% python3 -q
>>> import numpy as np
>>> import numpy.linalg as la
>>> np.set_printoptions(precision=2, suppress=True, linewidth=200)
>>> m1 = np.array([[-2.1, -2.5, 1.6, 1.2, -0.2],
...     [1.6, -7.0, -0.7, -1.0, 0.2],
...     [-0.3, 4.5, -1.1, 1.5, 2.9],
...     [0.9, 0.5, 0.7, 1.3, 0.4],
...     [0.8, -8.0, -0.7, 0.0, 1.7]])
>>> # column 1 dominates
>>> np.abs(la.svd(m1)[2][-1])
array([0.08, 0.05, 0.66, 0.57, 0.48])
>>> W0 = np.load("block4.npy")
>>> W0
array([[  1.4,  12. ],
       [ -0.7,  20. ],
       [  0.6, -18. ],
       [ -0.8, -30. ],
       [  0. ,   6. ]])
>>> P = W0 @ la.solve(W0.T @ W0, W0.T)
>>> np.round((np.eye(5) - P) @ W0, 2) + 0
array([[0., 0.],
       [0., 0.],
       [0., 0.],
       [0., 0.],
       [0., 0.]])
>>> P
array([[ 0.59, -0.21,  0.18, -0.41,  0.02],
       [-0.21,  0.45, -0.4 , -0.19,  0.08],
       [ 0.18, -0.4 ,  0.35,  0.18, -0.07],
       [-0.41, -0.19,  0.18,  0.59, -0.09],
       [ 0.02,  0.08, -0.07, -0.09,  0.02]])
>>> np.round(la.eigvalsh(P), 2) + 0
array([0., 0., 0., 1., 1.])
>>> other = W0 / la.norm(W0, axis=1, keepdims=True)
>>> cov = other @ other.T
>>> cov
array([[ 1.  ,  0.99, -0.99, -1.  ,  0.99],
       [ 0.99,  1.  , -1.  , -1.  ,  1.  ],
       [-0.99, -1.  ,  1.  ,  1.  , -1.  ],
       [-1.  , -1.  ,  1.  ,  1.  , -1.  ],
       [ 0.99,  1.  , -1.  , -1.  ,  1.  ]])
>>> np.argwhere(np.triu(np.abs(cov) > 0.95, 1))
array([[0, 1],
       [0, 2],
       [0, 3],
       [0, 4],
       [1, 2],
       [1, 3],
       [1, 4],
       [2, 3],
       [2, 4],
       [3, 4]])
